% ipython --no-banner

In [1]: import numpy as np

In [2]: import numpy.linalg as la

In [3]: np.set_printoptions(suppress=True, linewidth=120)

In [4]: rd = lambda a: np.round(a, 1) + 0

In [5]: J, _ = la.qr(np.array([[0.9, -0.9, 0.3, -1.2, 0.1, -2.1, 0.5, 0.6],
   ...:     [-0.2, 0.3, -0.8, -1.4, -0.9, 0.0, -0.7, -0.1],
   ...:     [1.1, -0.2, 0.9, 1.1, 0.7, 2.0, 1.1, 0.6],
   ...:     [0.0, 2.9, -0.3, -0.7, -0.4, 0.4, 0.5, -0.1],
   ...:     [0.6, -0.6, -1.1, -0.2, -0.4, 0.2, -1.0, 0.1],
   ...:     [0.0, -0.1, 0.0, -0.2, 2.1, -0.6, -1.0, -0.9],
   ...:     [-1.1, -0.7, -0.9, -0.9, 0.0, 0.4, 1.8, 0.5],
   ...:     [0.1, 0.2, -0.1, -0.1, -0.6, 0.3, 0.4, 0.0]]))

In [6]: print(rd(J))
[[-0.5  0.2  0.1  0.8  0.   0.1 -0.3  0. ]
 [ 0.1 -0.1  0.4  0.4 -0.2 -0.4  0.7  0. ]
 [-0.6  0.  -0.2 -0.2  0.1 -0.7 -0.1 -0.1]
 [ 0.  -0.9  0.2  0.1  0.1  0.  -0.3 -0.1]
 [-0.3  0.2  0.8 -0.4  0.1  0.1 -0.1 -0.1]
 [ 0.   0.   0.   0.1  0.9  0.1  0.2  0.3]
 [ 0.6  0.3  0.2  0.1  0.1 -0.5 -0.5  0. ]
 [-0.1 -0.1  0.1  0.  -0.2 -0.1 -0.1  1. ]]

In [7]: # keeps lengths

In [8]: M2 = la.invert(J)
Traceback (most recent call last):
  Cell In[8], line 1
    M2 = la.invert(J)
AttributeError: module 'numpy.linalg' has no attribute 'invert'


In [9]: M2 = la.inv(J)

In [10]: print(rd(la.slogdet(J)[0]))
-1.0

In [11]: print((np.abs(M2) > 1e-9).astype(int))
[[1 1 1 0 1 0 1 1]
 [1 1 1 1 1 1 1 1]
 [1 1 1 1 1 1 1 1]
 [1 1 1 1 1 1 1 1]
 [1 1 1 1 1 1 1 1]
 [1 1 1 1 1 1 1 1]
 [1 1 1 1 1 1 1 1]
 [1 1 1 1 1 1 1 1]]

In [12]: print(rd(la.det(J) * la.det(M2)))
1.0

In [13]: print(rd(np.trace(J)))
-0.1

In [14]: print(np.allclose(J, J.T))
False

In [15]: print(rd(np.abs(la.eigvals(J)).max()))
1.0

In [16]: print(np.allclose(J @ J.T, J.T @ J))
True

In [17]: print(rd(np.sort(np.abs(la.eigvals(J)))))
[1. 1. 1. 1. 1. 1. 1. 1.]

In [18]: print(rd((J - J.T) / 2))
[[ 0.   0.1  0.3  0.4  0.1  0.1 -0.4  0. ]
 [-0.1  0.   0.2  0.6 -0.2 -0.2  0.2  0. ]
 [-0.3 -0.2  0.  -0.2 -0.4 -0.4 -0.1 -0.1]
 [-0.4 -0.6  0.2  0.   0.3 -0.1 -0.2  0. ]
 [-0.1  0.2  0.4 -0.3  0.  -0.4 -0.1  0.1]
 [-0.1  0.2  0.4  0.1  0.4  0.   0.4  0.2]
 [ 0.4 -0.2  0.1  0.2  0.1 -0.4  0.   0. ]
 [ 0.   0.   0.1  0.  -0.1 -0.2  0.   0. ]]

In [19]: Q, r_ = la.qr(J)

In [20]: print(rd(Q @ r_))
[[-0.5  0.2  0.1  0.8  0.   0.1 -0.3  0. ]
 [ 0.1 -0.1  0.4  0.4 -0.2 -0.4  0.7  0. ]
 [-0.6  0.  -0.2 -0.2  0.1 -0.7 -0.1 -0.1]
 [ 0.  -0.9  0.2  0.1  0.1  0.  -0.3 -0.1]
 [-0.3  0.2  0.8 -0.4  0.1  0.1 -0.1 -0.1]
 [ 0.   0.   0.   0.1  0.9  0.1  0.2  0.3]
 [ 0.6  0.3  0.2  0.1  0.1 -0.5 -0.5  0. ]
 [-0.1 -0.1  0.1  0.  -0.2 -0.1 -0.1  1. ]]

In [21]: print(rd(Q.T @ Q))
[[1. 0. 0. 0. 0. 0. 0. 0.]
 [0. 1. 0. 0. 0. 0. 0. 0.]
 [0. 0. 1. 0. 0. 0. 0. 0.]
 [0. 0. 0. 1. 0. 0. 0. 0.]
 [0. 0. 0. 0. 1. 0. 0. 0.]
 [0. 0. 0. 0. 0. 1. 0. 0.]
 [0. 0. 0. 0. 0. 0. 1. 0.]
 [0. 0. 0. 0. 0. 0. 0. 1.]]

In [22]: print(np.allclose(r_.T @ r_, J.T @ J))
True

In [23]: print(np.trace(Q @ Q.T))
8.0

In [24]: W0 = np.array([[6, 9, 6, 9], [7, -8, 7, -8], [6, 9, 6, 9], [7, -8, 7, -8]])

In [25]: print(W0)
[[ 6  9  6  9]
 [ 7 -8  7 -8]
 [ 6  9  6  9]
 [ 7 -8  7 -8]]

In [26]: U, s, VT = la.svd(W0)

In [27]: evecs = VT[:(s > 1e-8).sum()]

In [28]: rng = np.random.default_rng(84618)

In [29]: vec = W0[1] + 4 * W0[0] + rng.integers(2) * np.eye(4)[3]

In [30]: print(vec)
[31. 28. 31. 29.]

In [31]: print(rd(np.diag(evecs.T @ evecs)))
[0.5 0.5 0.5 0.5]

In [32]: print(np.allclose(evecs.T @ evecs @ vec, vec))
False

In [33]: print([round(float(x), 1) for x in la.svd(W0, compute_uv=False)[:3]])
[24.1, 18.4, 0.0]

In [34]: U, s, VT = la.svd(W0, full_matrices=False)

In [35]: print(rd(VT @ VT.T))
[[1. 0. 0. 0.]
 [0. 1. 0. 0.]
 [0. 0. 1. 0.]
 [0. 0. 0. 1.]]

In [36]: print(rd(U.T @ W0 @ VT.T))
[[24.1  0.   0.   0. ]
 [ 0.  18.4  0.   0. ]
 [ 0.   0.   0.   0. ]
 [ 0.   0.   0.   0. ]]

In [37]: print(rd(np.sqrt((s ** 2).sum())), rd(la.norm(W0)))
30.3 30.3

In [38]: print(rd(s))
[24.1 18.4  0.   0. ]

In [39]: print(rd(np.cumsum(s ** 2) / np.sum(s ** 2)))
[0.6 1.  1.  1. ]

In [40]: print(rd(np.abs(VT[0])))
[0.  0.7 0.  0.7]

In [41]: print((s > 1e-8).sum())
2

In [42]: arr = np.array([[2, 3, -2, 1, 4, -1, -1, -5],
    ...:     [0, 0, -4, -4, 4, -2, 1, 3],
    ...:     [-3, 5, -3, 2, -5, 3, 5, 3],
    ...:     [-4, 0, -5, -3, -4, -2, 4, 1],
    ...:     [4, -3, 0, -5, -1, 5, 2, 4],
    ...:     [4, 2, 2, -5, -2, -5, -3, 1],
    ...:     [0, 5, 3, -5, -3, 4, 0, 0],
    ...:     [-4, -2, -2, 0, 3, 0, 3, -1],
    ...:     [-1, 5, -4, -5, -2, 1, -5, 4]])

In [43]: arr[4] = arr[1]

In [44]: print(arr)
[[ 2  3 -2  1  4 -1 -1 -5]
 [ 0  0 -4 -4  4 -2  1  3]
 [-3  5 -3  2 -5  3  5  3]
 [-4  0 -5 -3 -4 -2  4  1]
 [ 0  0 -4 -4  4 -2  1  3]
 [ 4  2  2 -5 -2 -5 -3  1]
 [ 0  5  3 -5 -3  4  0  0]
 [-4 -2 -2  0  3  0  3 -1]
 [-1  5 -4 -5 -2  1 -5  4]]

In [45]: M2 = np.c_[arr[:, :2] @ np.array([[-4, 9], [4, 9]]), np.array([4, 4, -2, 1, -2, 1, -1, 4, -4])]

In [46]: print(M2)
[[  4  45   4]
 [  0   0   4]
 [ 32  18  -2]
 [ 16 -36   1]
 [  0   0  -2]
 [ -8  54   1]
 [ 20  45  -1]
 [  8 -54   4]
 [ 24  36  -4]]

In [47]: print(la.matrix_rank(M2))
3

In [48]: print(la.matrix_rank(np.c_[arr, M2]))
9

In [49]: theta = rng.uniform(0, 2 * np.pi, 24)

In [50]: Q, _ = la.qr(np.array([[0.8, -1.1],
    ...:     [0.0, 0.6],
    ...:     [-0.3, -0.5],
    ...:     [0.7, -0.3],
    ...:     [0.4, 1.1],
    ...:     [0.2, 0.4]]))

In [51]: K = 20 * np.c_[np.cos(theta), np.sin(theta)] @ Q.T

In [52]: print(rd(K))
[[-15.7   5.5  -2.5  -7.7   7.3   2.3]
 [ 16.6  -4.   -0.2  10.1  -2.7  -0.3]
 [  3.    4.7  -8.2   7.8  14.3   6. ]
 [-15.8   5.4  -2.3  -7.9   6.9   2.1]
 [  9.    2.4  -7.1  10.6  11.2   5. ]
 [-14.4   6.2  -4.   -5.8   9.8   3.3]
 [  1.3   5.2  -8.3   6.8  14.8   6.1]
 [-16.1   2.5   2.2 -11.3  -1.   -1.2]
 [  8.3  -6.7   7.1  -0.1 -14.3  -5.5]
 [  3.6   4.5  -8.2   8.1  14.1   5.9]
 [ -2.7  -4.8   8.2  -7.6 -14.4  -6. ]
 [-16.3   4.9  -1.3  -8.9   5.2   1.4]
 [ 15.8  -2.1  -2.7  11.5   2.1   1.6]
 [-16.5   3.5   0.9 -10.6   1.3  -0.2]
 [ 16.5  -3.5  -0.9  10.6  -1.3   0.2]
 [ 16.5  -3.4  -1.   10.7  -1.2   0.3]
 [-13.   -0.3   5.3 -11.7  -7.2  -3.6]
 [-12.8   6.5  -5.2  -3.9  11.6   4.2]
 [ -0.8   5.6  -8.3   5.6  15.2   6.2]
 [ -2.3  -4.9   8.3  -7.4 -14.5  -6.1]
 [ 15.6  -1.9  -3.   11.6   2.7   1.8]
 [ 13.    0.3  -5.3  11.7   7.3   3.6]
 [  9.8  -6.8   6.6   1.1 -13.7  -5.2]
 [-16.6   4.    0.1 -10.1   2.7   0.4]]

In [53]: # null space of dimension 4

In [54]: print(np.argsort(-la.norm(K, axis=0).round(6), kind="stable")[:3])
[0 4 3]

In [55]: print(la.cond(K) > 100)
True

In [56]: W2 = K[[5, 21]].astype(float)

In [57]: for _ in range(7):
    ...:     lab = la.norm(K[:, None] - W2, axis=-1).argmin(axis=1)
    ...:     W2 = np.array([K[lab == j].mean(axis=0) for j in range(2)])
    ...: 

In [58]: print(lab)
[0 1 1 0 1 0 1 0 1 1 0 0 1 0 1 1 0 0 1 0 1 1 1 0]

In [59]: print(np.abs(W2[1] - W2[0]).argmax())
0

In [60]: print(np.bincount(lab))
[11 13]

In [61]: print(rd(W2[1] - W2[0]))
[22.8 -3.  -3.9 16.6  3.   2.3]

In [62]: print(rd(W2))
[[-12.9   2.6   0.9  -8.4   0.7  -0.3]
 [  9.9  -0.4  -3.    8.1   3.7   2. ]]

In [63]: u, v = W2[0], W2[1]

In [64]: print(rd(u @ v))
-198.0

In [65]: pr = (u @ v) / (u @ u) * u

In [66]: print(rd((v - pr) @ u))
0.0

In [67]: print(rd(la.norm(u + v) ** 2 + la.norm(u - v) ** 2))
874.3

In [68]: print(la.matrix_rank(np.outer(u, v)))
1

In [69]: print(rd(pr))
[10.4 -2.1 -0.7  6.8 -0.6  0.2]

In [70]: print(rd(v - pr))
[-0.5  1.7 -2.3  1.4  4.3  1.7]

In [71]: lab = K[:, 5] > np.median(K[:, 5])

In [72]: u = K[lab].mean(axis=0) - K[~lab].mean(axis=0)

In [73]: print(rd((((K - K.mean(axis=0)) @ u > 0) == lab).mean()))
0.9

In [74]: print(rd(u))
[ 1.5  5.1 -8.4  7.  14.9  6.2]

In [75]: print(np.argsort(-np.abs(u).round(6), kind="stable"))
[4 2 3 5 1 0]

In [76]: U, s, VT = la.svd(K)

In [77]: print(np.argmax(s[:-1] / (s[1:] + 1e-6)) + 1)
2

In [78]: M2 = U[:, :2] @ np.diag(s[:2]) @ VT[:2]

In [79]: print(rd(np.abs(K - M2).max()))
0.0

In [80]: print(la.matrix_rank(K, rtol=0.05))
2

In [81]: print(rd(M2))
[[-15.7   5.5  -2.5  -7.7   7.3   2.3]
 [ 16.6  -4.   -0.2  10.1  -2.7  -0.3]
 [  3.    4.7  -8.2   7.8  14.3   6. ]
 [-15.8   5.4  -2.3  -7.9   6.9   2.1]
 [  9.    2.4  -7.1  10.6  11.2   5. ]
 [-14.4   6.2  -4.   -5.8   9.8   3.3]
 [  1.3   5.2  -8.3   6.8  14.8   6.1]
 [-16.1   2.5   2.2 -11.3  -1.   -1.2]
 [  8.3  -6.7   7.1  -0.1 -14.3  -5.5]
 [  3.6   4.5  -8.2   8.1  14.1   5.9]
 [ -2.7  -4.8   8.2  -7.6 -14.4  -6. ]
 [-16.3   4.9  -1.3  -8.9   5.2   1.4]
 [ 15.8  -2.1  -2.7  11.5   2.1   1.6]
 [-16.5   3.5   0.9 -10.6   1.3  -0.2]
 [ 16.5  -3.5  -0.9  10.6  -1.3   0.2]
 [ 16.5  -3.4  -1.   10.7  -1.2   0.3]
 [-13.   -0.3   5.3 -11.7  -7.2  -3.6]
 [-12.8   6.5  -5.2  -3.9  11.6   4.2]
 [ -0.8   5.6  -8.3   5.6  15.2   6.2]
 [ -2.3  -4.9   8.3  -7.4 -14.5  -6.1]
 [ 15.6  -1.9  -3.   11.6   2.7   1.8]
 [ 13.    0.3  -5.3  11.7   7.3   3.6]
 [  9.8  -6.8   6.6   1.1 -13.7  -5.2]
 [-16.6   4.    0.1 -10.1   2.7   0.4]]

In [82]: X = np.load("sample6.npy")

In [83]: print(X)
[[ 11.   -1.9  -0.4]
 [ -5.3   0.5   0.5]
 [ -3.8   1.2  -0.2]
 [ -1.9   0.5   0.2]
 [  7.1  -1.   -0.1]
 [ -1.   -0.1   0.2]
 [ -0.2  -0.3   0. ]
 [-17.6   3.7   0.1]
 [ 15.3  -3.3   0. ]
 [ -1.9   0.3   0.5]
 [ 13.6  -3.   -0.2]
 [ -4.5   1.2   0. ]
 [ -7.9   1.9   0.2]
 [ -1.1   0.6  -0.1]
 [  1.3  -0.1   0.6]
 [  7.1  -1.9   0.1]
 [-16.9   3.5   0.3]
 [ -0.4   0.1   0.3]
 [ -0.6   0.    0.2]
 [ -4.5   0.7  -0.1]
 [-12.3   2.7  -0.3]
 [  4.3  -1.2   0.1]
 [ -2.7   0.6  -0.1]
 [ -8.4   2.2   0.2]
 [ -4.5   0.9  -0.3]
 [  5.7  -1.5   0. ]]

In [84]: vec = np.array([2, 2, 1])

In [85]: y = X @ vec

In [86]: print(rd(la.pinv(X) @ X))
[[1. 0. 0.]
 [0. 1. 0.]
 [0. 0. 1.]]

In [87]: y = y + 0.1 * rng.normal(size=26)

In [88]: print(rd(y))
[ 17.7  -9.2  -5.3  -2.6  12.1  -2.1  -1.2 -27.6  24.   -2.8  21.   -6.9 -11.8  -1.3   3.   10.3 -26.4  -0.1  -1.
  -7.6 -19.5   6.4  -4.3 -12.2  -7.4   8.2]

In [89]: c, *_ = la.lstsq(X, y)

In [90]: print(c.round())
[2. 2. 1.]

In [91]: print(rd(X.T @ (y - X @ c)))
[0. 0. 0.]

In [92]: mat = np.load("dump.npy")

In [93]: print(rd(mat))
[[0.1 0.1 0.2 0.1 0.1 0.  0.  0.2 0.1]
 [0.1 0.  0.1 0.1 0.1 0.  0.  0.1 0. ]
 [0.2 0.1 0.3 0.2 0.2 0.  0.  0.3 0.1]
 [0.1 0.1 0.2 0.1 0.1 0.  0.  0.2 0.1]
 [0.1 0.1 0.2 0.1 0.1 0.  0.  0.2 0.1]
 [0.  0.  0.  0.  0.  0.  0.  0.  0. ]
 [0.  0.  0.  0.  0.  0.  0.  0.  0. ]
 [0.2 0.1 0.3 0.2 0.2 0.  0.  0.3 0.1]
 [0.1 0.  0.1 0.1 0.1 0.  0.  0.1 0. ]]

In [94]: # rank 1

In [95]: theta = np.radians(90)

In [96]: r_ = np.eye(9)

In [97]: r_[8, 8] = r_[0, 0] = np.cos(theta)

In [98]: r_[8, 0], r_[0, 8] = -np.sin(theta), np.sin(theta)

In [99]: print(rd(r_))
[[ 0.  0.  0.  0.  0.  0.  0.  0.  1.]
 [ 0.  1.  0.  0.  0.  0.  0.  0.  0.]
 [ 0.  0.  1.  0.  0.  0.  0.  0.  0.]
 [ 0.  0.  0.  1.  0.  0.  0.  0.  0.]
 [ 0.  0.  0.  0.  1.  0.  0.  0.  0.]
 [ 0.  0.  0.  0.  0.  1.  0.  0.  0.]
 [ 0.  0.  0.  0.  0.  0.  1.  0.  0.]
 [ 0.  0.  0.  0.  0.  0.  0.  1.  0.]
 [-1.  0.  0.  0.  0.  0.  0.  0.  0.]]

In [100]: M2 = mat @ r_.T

In [101]: print(np.allclose(la.norm(mat, axis=1), la.norm(M2, axis=1)))
True

In [102]: rank = la.matrix_rank(mat)

In [103]: print(rank)
1

In [104]: N = la.svd(mat)[2][rank:].T

In [105]: print([int(la.matrix_rank(np.delete(mat, i, axis=0))) for i in range(9)])
[1, 1, 1, 1, 1, 1, 1, 1, 1]

In [106]: print([int(la.matrix_rank(mat[:, :j + 1])) for j in range(9)])
[1, 1, 1, 1, 1, 1, 1, 1, 1]

In [107]: print(np.allclose(mat @ N, 0))
True

In [108]: print([int(la.matrix_rank(mat[:i])) for i in range(1, len(mat) + 1)])
[1, 1, 1, 1, 1, 1, 1, 1, 1]
